% ipython --no-banner

In [1]: import numpy as np

In [2]: np.set_printoptions(suppress=True, linewidth=100)

In [3]: def rnd(a):
   ...:     return np.round(a, 3) + 0
   ...: 

In [4]: feats = np.load("data.npy")

In [5]: feats
Out[5]: 
array([[-1.,  0.,  0.,  0.,  0.,  0.,  0.,  0.,  0.,  0.,  0.,  0.,  0.,  0.,  0.],
       [ 0.,  0., -1., -2.,  2., -1., -1.,  1., -1.,  2., -1.,  1.,  0.,  2., -2.],
       [ 0., -1.,  0.,  2., -2.,  1.,  1., -1.,  1., -2.,  1., -1.,  0., -2.,  2.],
       [ 0., -2.,  2.,  3., -4.,  2.,  2., -2.,  2., -4.,  2., -2.,  0., -4.,  4.],
       [ 0.,  2., -2., -4.,  3., -2., -2.,  2., -2.,  4., -2.,  2.,  0.,  4., -4.],
       [ 0., -1.,  1.,  2., -2.,  0.,  1., -1.,  1., -2.,  1., -1.,  0., -2.,  2.],
       [ 0., -1.,  1.,  2., -2.,  1.,  0., -1.,  1., -2.,  1., -1.,  0., -2.,  2.],
       [ 0.,  1., -1., -2.,  2., -1., -1.,  0., -1.,  2., -1.,  1.,  0.,  2., -2.],
       [ 0., -1.,  1.,  2., -2.,  1.,  1., -1.,  0., -2.,  1., -1.,  0., -2.,  2.],
       [ 0.,  2., -2., -4.,  4., -2., -2.,  2., -2.,  3., -2.,  2.,  0.,  4., -4.],
       [ 0., -1.,  1.,  2., -2.,  1.,  1., -1.,  1., -2.,  0., -1.,  0., -2.,  2.],
       [ 0.,  1., -1., -2.,  2., -1., -1.,  1., -1.,  2., -1.,  0.,  0.,  2., -2.],
       [ 0.,  0.,  0.,  0.,  0.,  0.,  0.,  0.,  0.,  0.,  0.,  0., -1.,  0.,  0.],
       [ 0.,  2., -2., -4.,  4., -2., -2.,  2., -2.,  4., -2.,  2.,  0.,  3., -4.],
       [ 0., -2.,  2.,  4., -4.,  2.,  2., -2.,  2., -4.,  2., -2.,  0., -4.,  3.]])

In [6]: np.flatnonzero(np.linalg.matrix_power((feats != 0) + (feats.T != 0) + np.eye(15), 15)[9])
Out[6]: array([ 1,  2,  3,  4,  5,  6,  7,  8,  9, 10, 11, 13, 14])

In [7]: rnd(np.sort(np.linalg.eigvals(feats).real))
Out[7]: array([-1., -1., -1., -1., -1., -1., -1., -1., -1., -1., -1., -1., -1., -1., 27.])
